% python3 -q
>>> import numpy as np
>>> np.set_printoptions(precision=2, suppress=True, linewidth=200)
>>> rnd = lambda a: np.round(a, 2) + 0
>>> mat = 0.7 ** np.abs(np.subtract.outer(np.arange(8), np.arange(8)))
>>> rnd(mat)
array([[1.  , 0.7 , 0.49, 0.34, 0.24, 0.17, 0.12, 0.08],
       [0.7 , 1.  , 0.7 , 0.49, 0.34, 0.24, 0.17, 0.12],
       [0.49, 0.7 , 1.  , 0.7 , 0.49, 0.34, 0.24, 0.17],
       [0.34, 0.49, 0.7 , 1.  , 0.7 , 0.49, 0.34, 0.24],
       [0.24, 0.34, 0.49, 0.7 , 1.  , 0.7 , 0.49, 0.34],
       [0.17, 0.24, 0.34, 0.49, 0.7 , 1.  , 0.7 , 0.49],
       [0.12, 0.17, 0.24, 0.34, 0.49, 0.7 , 1.  , 0.7 ],
       [0.08, 0.12, 0.17, 0.24, 0.34, 0.49, 0.7 , 1.  ]])
>>> Q, r_ = np.linalg.qr(mat)
>>> np.trace(Q @ Q.T)
np.float64(8.0)
>>> np.allclose(r_.T @ r_, mat.T @ mat)
True
>>> rng = np.random.default_rng(772)
>>> z = rng.permutation(8)
>>> z
array([2, 5, 3, 1, 6, 0, 4, 7])
>>> B = mat[z][:, z]
>>> rnd(np.linalg.det(B)), rnd(np.linalg.det(mat[z]))
(np.float64(0.01), np.float64(-0.01))
>>> np.trace(B)
np.float64(8.0)
>>> np.allclose(B, mat)
False
>>> r0, g = mat[1], mat[2]
>>> rnd(r0 @ g)
np.float64(2.4)
>>> p = (r0 @ g) / (r0 @ r0) * r0
>>> rnd(np.linalg.norm(r0 + g) ** 2 + np.linalg.norm(r0 - g) ** 2)
np.float64(10.2)
>>> np.linalg.matrix_rank(np.outer(r0, g))
np.int64(1)
>>> Lm = np.linalg.cholesky(mat)
>>> np.linalg.eigvalsh(mat).min() > 0
np.True_
>>> rnd(np.prod(np.diag(Lm)) ** 2), rnd(np.linalg.det(mat))
(np.float64(0.01), np.float64(0.01))
>>> rnd(np.diag(Lm) ** 2)
array([1.  , 0.51, 0.51, 0.51, 0.51, 0.51, 0.51, 0.51])
>>> feats = np.load("arr.npy")
>>> feats
array([[ 9,  9,  9, 13, 15, 12],
       [ 9,  6,  9, 11, 12,  9],
       [ 9,  9,  9, 13, 15, 12],
       [ 9, 12,  9, 15, 18, 15],
       [ 6, 11,  6, 12, 15, 13],
       [ 0,  3,  0,  2,  3,  3],
       [ 6, 11,  6, 12, 15, 13],
       [ 0,  0,  0,  0,  0,  0]])
>>> # columns 0 and 2 are equal
>>> left, sv, vt = np.linalg.svd(feats, full_matrices=False)
>>> rnd(np.cumsum(sv ** 2) / np.sum(sv ** 2))
array([0.99, 1.  , 1.  , 1.  , 1.  , 1.  ])
>>> (sv > 1e-8).sum()
np.int64(2)
>>> rnd(vt @ vt.T)
array([[1., 0., 0., 0., 0., 0.],
       [0., 1., 0., 0., 0., 0.],
       [0., 0., 1., 0., 0., 0.],
       [0., 0., 0., 1., 0., 0.],
       [0., 0., 0., 0., 1., 0.],
       [0., 0., 0., 0., 0., 1.]])
>>> np.abs(left[:, 0]).round(6).argmax()
np.int64(3)
>>> rnd(left.T @ feats @ vt.T)
array([[68.04,  0.  ,  0.  ,  0.  ,  0.  ,  0.  ],
       [ 0.  ,  7.06,  0.  ,  0.  ,  0.  ,  0.  ],
       [ 0.  ,  0.  ,  0.  ,  0.  ,  0.  ,  0.  ],
       [ 0.  ,  0.  ,  0.  ,  0.  ,  0.  ,  0.  ],
       [ 0.  ,  0.  ,  0.  ,  0.  ,  0.  ,  0.  ],
       [ 0.  ,  0.  ,  0.  ,  0.  ,  0.  ,  0.  ]])
>>> rnd(np.abs(vt[0]))
array([0.29, 0.35, 0.29, 0.46, 0.55, 0.45])
>>> rnd(left.T @ left)
array([[1., 0., 0., 0., 0., 0.],
       [0., 1., 0., 0., 0., 0.],
       [0., 0., 1., 0., 0., 0.],
       [0., 0., 0., 1., 0., 0.],
       [0., 0., 0., 0., 1., 0.],
       [0., 0., 0., 0., 0., 1.]])
>>> np.unique(feats.round(6), axis=0).shape
(6, 6)
>>> rnd(np.trace(np.linalg.pinv(feats) @ feats))
np.float64(2.0)
>>> np.linalg.lstsq(feats[:-1].T, feats[-1])[2]
np.int32(2)
>>> np.allclose(feats[:-1].T @ np.linalg.lstsq(feats[:-1].T, feats[-1])[0], feats[-1])
True
>>> [round(float(x), 2) for x in np.linalg.svd(feats, compute_uv=False)[:3]]
[68.04, 7.06, 0.0]
>>> r0 = np.array([0, -1])
>>> np.correlate(feats[6], feats[2], "full")
array([ 72, 222, 315, 431, 591, 744, 651, 466, 360, 252, 117])
>>> left, sv, vt = np.linalg.svd(feats)
>>> evecs = vt[:(sv > 1e-8).sum()]
>>> vec = feats[2] + -2 * feats[6] + rng.integers(2) * np.eye(6)[3]
>>> vec
array([ -3., -13.,  -3., -10., -15., -14.])
>>> rnd(np.diag(evecs.T @ evecs))
array([0.4 , 0.37, 0.4 , 0.22, 0.31, 0.29])
>>> rnd(evecs.T @ evecs)
array([[ 0.4 , -0.18,  0.4 ,  0.19,  0.09, -0.04],
       [-0.18,  0.37, -0.18,  0.11,  0.25,  0.31],
       [ 0.4 , -0.18,  0.4 ,  0.19,  0.09, -0.04],
       [ 0.19,  0.11,  0.19,  0.22,  0.24,  0.17],
       [ 0.09,  0.25,  0.09,  0.24,  0.31,  0.28],
       [-0.04,  0.31, -0.04,  0.17,  0.28,  0.29]])
>>> np.allclose(evecs.T @ evecs @ vec, vec)
False
>>> W0 = np.array([[-1.2, -0.9, -0.8, -1.6, 1.7, 1.1, -0.2, -0.9],
...     [-0.4, 1.7, 0.3, -0.5, 2.0, 0.4, -1.7, 0.2],
...     [0.4, -2.2, 0.8, -0.9, 1.6, 1.1, -1.8, 1.6],
...     [-2.2, -1.3, -0.3, -0.3, 0.2, 1.3, -1.5, -3.2],
...     [0.5, -0.3, -1.2, 0.0, 0.6, -0.9, 0.6, 0.5],
...     [-0.4, 0.8, -1.8, -0.3, -0.5, -1.4, 1.5, 0.5]])
>>> W0
array([[-1.2, -0.9, -0.8, -1.6,  1.7,  1.1, -0.2, -0.9],
       [-0.4,  1.7,  0.3, -0.5,  2. ,  0.4, -1.7,  0.2],
       [ 0.4, -2.2,  0.8, -0.9,  1.6,  1.1, -1.8,  1.6],
       [-2.2, -1.3, -0.3, -0.3,  0.2,  1.3, -1.5, -3.2],
       [ 0.5, -0.3, -1.2,  0. ,  0.6, -0.9,  0.6,  0.5],
       [-0.4,  0.8, -1.8, -0.3, -0.5, -1.4,  1.5,  0.5]])
>>> r0, g = W0[0], W0[2]
>>> r0 @ g
np.float64(5.15)
>>> p = (r0 @ g) / (r0 @ r0) * r0
>>> rnd((g - p) @ r0)
np.float64(0.0)
>>> np.linalg.matrix_rank(np.outer(r0, g))
np.int64(1)
>>> B = W0 / np.linalg.norm(W0, axis=1, keepdims=True)
>>> G = B @ B.T
>>> rnd(np.linalg.norm(B, axis=1))
array([1., 1., 1., 1., 1., 1.])
>>> rnd(np.degrees(np.arccos(np.clip(G[0, 1], -1, 1))))
np.float64(70.35)
>>> np.argwhere(np.triu(np.abs(G) > 0.95, 1))
array([], shape=(0, 2), dtype=int64)
>>> rnd(G[0])
array([ 1.  ,  0.34,  0.4 ,  0.64,  0.01, -0.15])
>>> A = np.load("out19.npy")
>>> A
array([[4.1, 3. , 7. , 3. , 2. ],
       [3. , 6.1, 7. , 9. , 2. ],
       [8. , 2. , 7.1, 9. , 8. ],
       [5. , 5. , 5. , 7.1, 3. ],
       [4. , 3. , 7. , 3. , 2.1]])
>>> np.allclose(A @ A.T, A.T @ A)
False
>>> rnd(np.sort(np.abs(np.linalg.eigvals(A))))
array([ 0.1 ,  2.66,  2.66,  5.12, 25.59])
>>> (A + A.T) / 2
array([[4.1, 3. , 7.5, 4. , 3. ],
       [3. , 6.1, 4.5, 7. , 2.5],
       [7.5, 4.5, 7.1, 7. , 7.5],
       [4. , 7. , 7. , 7.1, 3. ],
       [3. , 2.5, 7.5, 3. , 2.1]])
>>> np.trace(A)
np.float64(26.5)
>>> vec = np.array([2, 3, 0, 3, 1])
>>> y = A @ vec
>>> y
array([28.2, 53.3, 57. , 49.3, 28.1])
>>> rnd(np.linalg.solve(A, y))
array([2., 3., 0., 3., 1.])
>>> rnd(np.linalg.solve(A, y + A[:, 4]))
array([2., 3., 0., 3., 2.])
>>> rnd(np.linalg.solve(A, -2 * y))
array([-4., -6.,  0., -6., -2.])
>>> F = np.array([[-6, -1, -3, -16, -4],
...     [6, -5, -2, 32, 8],
...     [0, 9, -4, -24, -6],
...     [-1, 1, -3, -32, -8]])
>>> F
array([[ -6,  -1,  -3, -16,  -4],
       [  6,  -5,  -2,  32,   8],
       [  0,   9,  -4, -24,  -6],
       [ -1,   1,  -3, -32,  -8]])
>>> r0 = np.array([3, 2])
>>> np.correlate(F[2], F[1], "full")
array([   0,   72,  256, -338, -853,  -70,  108, -114,  -36])
>>> M = np.loadtxt("block13.csv", delimiter=",")
>>> M
array([[-16.29,  -5.91,   5.91],
       [-15.56,  -5.87,   5.87],
       [-11.5 ,  -5.45,   5.45],
       [-11.45,  -5.45,   5.45],
       [-10.62,  -5.32,   5.32],
       [ -6.38,  -4.39,   4.39],
       [ -4.29,  -3.64,   3.64],
       [ -3.98,  -3.5 ,   3.5 ],
       [ -3.62,  -3.33,   3.33],
       [ -2.96,  -2.97,   2.97],
       [ -2.3 ,  -2.56,   2.56],
       [ -2.24,  -2.52,   2.52],
       [ -1.52,  -1.95,   1.95],
       [ -1.31,  -1.75,   1.75],
       [ -1.06,  -1.49,   1.49],
       [ -0.85,  -1.25,   1.25],
       [ -0.61,  -0.93,   0.93],
       [ -0.15,  -0.2 ,   0.2 ],
       [ -0.12,  -0.15,   0.15],
       [  0.07,   0.05,  -0.05],
       [  0.18,   0.08,  -0.08],
       [  0.21,   0.07,  -0.07],
       [  0.5 ,  -0.11,   0.11],
       [  0.56,  -0.17,   0.17],
       [  0.65,  -0.27,   0.27],
       [  0.8 ,  -0.43,   0.43],
       [  0.88,  -0.52,   0.52],
       [  1.13,  -0.81,   0.81],
       [  1.78,  -1.58,   1.58],
       [  2.23,  -2.11,   2.11],
       [  2.53,  -2.46,   2.46],
       [  3.21,  -3.24,   3.24],
       [  6.89,  -7.22,   7.22],
       [ 14.87, -15.09,  15.09]])
>>> z = M[:, 0] > np.median(M[:, 0])
>>> r0 = M[z].mean(axis=0) - M[~z].mean(axis=0)
>>> ((M - M.mean(axis=0)) @ r0 > 0).astype(int)
array([0, 0, 0, 0, 0, 0, 0, 0, 0, 0, 0, 0, 1, 1, 1, 1, 1, 1, 1, 1, 1, 1, 1, 1, 1, 1, 1, 1, 1, 1, 1, 1, 1, 1])
>>> rnd((((M - M.mean(axis=0)) @ r0 > 0) == z).mean())
np.float64(0.85)
